$ ipython --no-banner

In [1]: import numpy as np

In [2]: from numpy import linalg as LA

In [3]: np.set_printoptions(suppress=True, linewidth=200)

In [4]: tidy = lambda a: np.round(a, 3) + 0

In [5]: m1 = np.loadtxt("a.csv", delimiter=",")

In [6]: m1
Out[6]: 
array([[  3.153,   7.007,  -9.054,   5.39 ,  -4.959,   6.988,  -5.059,   2.31 ],
       [ -1.089,  -0.583,   1.092,  -0.432,   0.388,  -0.622,   0.413,  -0.13 ],
       [ -0.405,  -0.575,   0.252,   0.017,   0.284,  -0.362,  -0.22 ,  -0.353],
       [ -3.028,  -5.669,   6.375,  -4.394,   3.825,  -5.497,   3.905,  -1.543],
       [ -0.915,  -2.983,   2.804,  -2.068,   2.083,  -2.222,   2.344,  -0.351],
       [  0.717,   1.544,  -1.799,   1.526,  -1.369,   1.275,  -0.987,   0.483],
       [  0.171,   0.56 ,   0.153,   0.224,   0.406,  -0.507,  -0.349,   0.431],
       [  1.848,   4.487,  -5.232,   3.359,  -2.911,   4.261,  -2.865,   1.549],
       [ -0.641,  -1.633,   2.02 ,  -0.768,   1.471,  -1.796,   1.585,  -0.715],
       [  1.103,   1.105,  -2.121,   1.144,  -1.507,   2.219,  -0.654,   0.097],
       [ -5.724, -11.58 ,  14.402,  -8.224,   9.145, -11.592,   8.449,  -3.076],
       [  0.7  ,   0.493,  -2.239,   1.066,  -1.113,   0.696,  -1.189,   0.358],
       [ -0.396,  -0.844,   0.956,  -0.44 ,   0.956,  -1.124,   0.773,  -0.191],
       [ -1.964,  -4.05 ,   5.231,  -2.799,   2.918,  -4.174,   3.493,  -1.026],
       [  0.608,   2.021,  -2.229,   1.737,  -1.294,   2.157,  -1.672,   0.799],
       [ -1.706,  -3.385,   4.244,  -2.678,   2.89 ,  -3.468,   2.632,  -0.817],
       [ -0.101,  -0.82 ,   0.28 ,  -0.044,   0.072,  -0.479,   0.365,  -0.309],
       [ -2.661,  -4.99 ,   6.404,  -3.736,   3.627,  -4.917,   3.968,  -0.846],
       [ -0.524,  -0.755,   1.581,  -1.184,   0.779,  -1.203,   0.979,  -0.389],
       [ -1.212,  -2.256,   2.816,  -1.839,   1.277,  -2.719,   2.19 ,  -1.155],
       [  0.806,   2.93 ,  -2.963,   1.916,  -1.841,   1.825,  -1.737,   0.239],
       [ -2.906,  -5.897,   6.709,  -3.997,   3.969,  -5.445,   3.834,  -1.613],
       [ -4.848,  -7.894,  10.445,  -6.62 ,   5.901,  -8.39 ,   5.901,  -2.161],
       [  3.705,   7.345,  -9.267,   5.533,  -5.369,   7.161,  -5.401,   1.724],
       [ -0.875,  -0.848,   0.982,  -0.482,   0.775,  -1.256,   0.509,  -0.297],
       [  2.562,   5.617,  -6.867,   4.22 ,  -3.895,   5.387,  -4.16 ,   0.941],
       [ -1.518,  -2.814,   3.286,  -2.383,   1.971,  -2.701,   1.744,  -0.327],
       [  0.2  ,   0.567,  -0.677,   0.245,  -0.519,   0.607,  -0.252,  -0.454]])

In [7]: M2 = m1 / np.sqrt((m1 ** 2).mean(axis=1, keepdims=True))

In [8]: LA.matrix_rank(m1 - m1.mean(axis=1, keepdims=True))
Out[8]: np.int64(7)

In [9]: tidy(LA.norm(M2, axis=1))
Out[9]: 
array([2.828, 2.828, 2.828, 2.828, 2.828, 2.828, 2.828, 2.828, 2.828, 2.828, 2.828, 2.828, 2.828, 2.828, 2.828, 2.828, 2.828, 2.828, 2.828, 2.828, 2.828, 2.828, 2.828, 2.828, 2.828, 2.828, 2.828,
       2.828])

In [10]: Xc = m1 - m1.mean(axis=0)

In [11]: vecs = LA.svd(Xc)[2][:1]

In [12]: M2 = Xc - Xc @ vecs.T @ vecs

In [13]: tidy(np.diag(vecs.T @ vecs))
Out[13]: array([0.045, 0.182, 0.283, 0.104, 0.099, 0.178, 0.097, 0.012])

In [14]: LA.norm(M2, axis=1).round(6).argmax()
Out[14]: np.int64(9)

In [15]: tidy(np.cov(Xc @ vecs.T, rowvar=False))
Out[15]: np.float64(100.424)

In [16]: tidy(LA.norm(M2) / LA.norm(Xc))
Out[16]: np.float64(0.074)

In [17]: tidy((Xc @ vecs.T).std(axis=0))
Out[17]: array([9.841])

In [18]: A = np.load("data.npy")

In [19]: A
Out[19]: 
array([[1.   , 0.7  , 0.49 , 0.343, 0.24 , 0.168, 0.118, 0.082, 0.058, 0.04 , 0.028, 0.02 ],
       [0.7  , 1.   , 0.7  , 0.49 , 0.343, 0.24 , 0.168, 0.118, 0.082, 0.058, 0.04 , 0.028],
       [0.49 , 0.7  , 1.   , 0.7  , 0.49 , 0.343, 0.24 , 0.168, 0.118, 0.082, 0.058, 0.04 ],
       [0.343, 0.49 , 0.7  , 1.   , 0.7  , 0.49 , 0.343, 0.24 , 0.168, 0.118, 0.082, 0.058],
       [0.24 , 0.343, 0.49 , 0.7  , 1.   , 0.7  , 0.49 , 0.343, 0.24 , 0.168, 0.118, 0.082],
       [0.168, 0.24 , 0.343, 0.49 , 0.7  , 1.   , 0.7  , 0.49 , 0.343, 0.24 , 0.168, 0.118],
       [0.118, 0.168, 0.24 , 0.343, 0.49 , 0.7  , 1.   , 0.7  , 0.49 , 0.343, 0.24 , 0.168],
       [0.082, 0.118, 0.168, 0.24 , 0.343, 0.49 , 0.7  , 1.   , 0.7  , 0.49 , 0.343, 0.24 ],
       [0.058, 0.082, 0.118, 0.168, 0.24 , 0.343, 0.49 , 0.7  , 1.   , 0.7  , 0.49 , 0.343],
       [0.04 , 0.058, 0.082, 0.118, 0.168, 0.24 , 0.343, 0.49 , 0.7  , 1.   , 0.7  , 0.49 ],
       [0.028, 0.04 , 0.058, 0.082, 0.118, 0.168, 0.24 , 0.343, 0.49 , 0.7  , 1.   , 0.7  ],
       [0.02 , 0.028, 0.04 , 0.058, 0.082, 0.118, 0.168, 0.24 , 0.343, 0.49 , 0.7  , 1.   ]])

In [20]: x0 = np.ones(12)

In [21]: for _ in range(3):
    ...:     x0 = A @ x0
    ...:     x0 /= LA.norm(x0)
    ...:     print(round(x0 @ A @ x0, 3))
    ...: 
4.495
4.505
4.506

In [22]: tidy(LA.eigvalsh(A)[-1])
Out[22]: np.float64(4.506)

In [23]: tidy(x0)
Out[23]: array([0.19 , 0.24 , 0.281, 0.312, 0.334, 0.344, 0.344, 0.334, 0.312, 0.281, 0.24 , 0.19 ])

In [24]: u = np.array([-3, -3])

In [25]: tidy(np.cross(A[6, :3], A[9, :3]))
Out[25]: array([0., 0., 0.])

In [26]: tidy(np.polyval(u, A[6]))
Out[26]: array([-3.354, -3.504, -3.72 , -4.029, -4.47 , -5.1  , -6.   , -5.1  , -4.47 , -4.029, -3.72 , -3.504])

In [27]: tidy(np.convolve(A[6], u))
Out[27]: array([-0.354, -0.858, -1.224, -1.749, -2.499, -3.57 , -5.1  , -5.1  , -3.57 , -2.499, -1.749, -1.224, -0.504])

In [28]: ev, vecs = LA.eigh(A)

In [29]: tidy(vecs.T @ vecs)
Out[29]: 
array([[1., 0., 0., 0., 0., 0., 0., 0., 0., 0., 0., 0.],
       [0., 1., 0., 0., 0., 0., 0., 0., 0., 0., 0., 0.],
       [0., 0., 1., 0., 0., 0., 0., 0., 0., 0., 0., 0.],
       [0., 0., 0., 1., 0., 0., 0., 0., 0., 0., 0., 0.],
       [0., 0., 0., 0., 1., 0., 0., 0., 0., 0., 0., 0.],
       [0., 0., 0., 0., 0., 1., 0., 0., 0., 0., 0., 0.],
       [0., 0., 0., 0., 0., 0., 1., 0., 0., 0., 0., 0.],
       [0., 0., 0., 0., 0., 0., 0., 1., 0., 0., 0., 0.],
       [0., 0., 0., 0., 0., 0., 0., 0., 1., 0., 0., 0.],
       [0., 0., 0., 0., 0., 0., 0., 0., 0., 1., 0., 0.],
       [0., 0., 0., 0., 0., 0., 0., 0., 0., 0., 1., 0.],
       [0., 0., 0., 0., 0., 0., 0., 0., 0., 0., 0., 1.]])

In [30]: tidy(np.abs(vecs[:, -1]))
Out[30]: array([0.187, 0.237, 0.28 , 0.313, 0.335, 0.347, 0.347, 0.335, 0.313, 0.28 , 0.237, 0.187])

In [31]: tidy(LA.eigvalsh(A + 4 * np.eye(12)))
Out[31]: array([4.18 , 4.187, 4.205, 4.231, 4.271, 4.333, 4.433, 4.602, 4.905, 5.493, 6.653, 8.506])

In [32]: tidy(LA.svd(A, compute_uv=False))
Out[32]: array([4.506, 2.653, 1.493, 0.905, 0.602, 0.433, 0.333, 0.271, 0.231, 0.205, 0.187, 0.18 ])

In [33]: tidy(ev)
Out[33]: array([0.18 , 0.187, 0.205, 0.231, 0.271, 0.333, 0.433, 0.602, 0.905, 1.493, 2.653, 4.506])

In [34]: tidy(ev.sum()), np.trace(A)
Out[34]: (np.float64(12.0), np.float64(12.0))

In [35]: A.shape
Out[35]: (12, 12)

In [36]: np.abs(A).max()
Out[36]: np.float64(1.0)

In [37]: tidy(A.mean(axis=0))
Out[37]: array([0.274, 0.331, 0.369, 0.394, 0.41 , 0.417, 0.417, 0.41 , 0.394, 0.369, 0.331, 0.274])

In [38]: M2 = np.array([[-0.9, -0.7, 2.3, 1.0],
    ...:     [1.7, -1.7, 0.7, 0.0],
    ...:     [1.4, -0.6, -1.1, 1.6],
    ...:     [0.6, -0.3, -0.1, 0.1],
    ...:     [1.7, -0.3, 1.1, 0.1]])

In [39]: cent = np.array([[-1.9, 0.4, 0.2, 0.2, -0.3, 1.5, -1.0, 0.4, -0.1, 0.6, 0.4],
    ...:     [-0.3, -1.2, 0.4, 0.8, 1.2, -1.7, -1.0, -0.5, 0.4, 2.4, -1.7],
    ...:     [1.1, -0.1, 0.3, -0.3, -0.1, -0.6, 1.0, -0.3, 1.0, 1.3, 1.3],
    ...:     [-0.2, -0.2, 0.2, 1.3, 0.3, 0.5, 0.2, 0.7, 0.4, -1.8, -0.1]])

In [40]: feats = M2 @ cent

In [41]: tidy(feats)
Out[41]: 
array([[ 4.25,  0.05,  0.43, -0.13, -0.5 , -1.04,  4.1 ,  0.  ,  2.51, -1.03,  3.72],
       [-1.95,  2.65, -0.13, -1.23, -2.62,  5.02,  0.7 ,  1.32, -0.15, -2.15,  4.48],
       [-4.01,  1.07,  0.03,  2.21, -0.55,  4.58, -1.58,  2.31, -0.84, -4.91, -0.01],
       [-1.18,  0.59, -0.01,  0.04, -0.5 ,  1.52, -0.38,  0.49, -0.24, -0.67,  0.61],
       [-1.95,  0.91,  0.57, -0.1 , -0.95,  2.45, -0.28,  0.57,  0.85,  1.55,  2.61]])

In [42]: rng = np.random.default_rng(88)

In [43]: M2 = feats + rng.integers(-2, 3, (5, 4)) @ rng.integers(-2, 3, (4, 11))

In [44]: tidy(M2)
Out[44]: 
array([[ 2.25,  6.05,  0.43, -2.13, -2.5 ,  0.96,  4.1 , -4.  , -0.49,  2.97,  4.72],
       [-4.95,  3.65,  2.87, -6.23, -5.62,  8.02,  3.7 , -3.68, -4.15, -0.15,  4.48],
       [-3.01, -0.93,  6.03,  0.21, -0.55,  8.58,  4.42,  2.31, -1.84, -2.91, -5.01],
       [ 1.82,  5.59, -1.01,  3.04, -2.5 ,  6.52, -1.38, -2.51,  0.76,  9.33,  0.61],
       [-0.95,  6.91,  6.57, -2.1 , -2.95, 10.45,  5.72, -3.43, -2.15, 11.55, -2.39]])

In [45]: tidy(LA.svd(M2 - feats, compute_uv=False))
Out[45]: array([24.145, 12.814,  9.741,  3.156,  0.   ])

In [46]: tidy(M2 - feats)
Out[46]: 
array([[-2.,  6.,  0., -2., -2.,  2.,  0., -4., -3.,  4.,  1.],
       [-3.,  1.,  3., -5., -3.,  3.,  3., -5., -4.,  2.,  0.],
       [ 1., -2.,  6., -2.,  0.,  4.,  6.,  0., -1.,  2., -5.],
       [ 3.,  5., -1.,  3., -2.,  5., -1., -3.,  1., 10.,  0.],
       [ 1.,  6.,  6., -2., -2.,  8.,  6., -4., -3., 10., -5.]])

In [47]: np.abs(M2 - feats).sum(axis=1)
Out[47]: array([26., 32., 29., 34., 53.])

In [48]: LA.matrix_rank(M2 - feats, tol=1e-8)
Out[48]: np.int64(4)
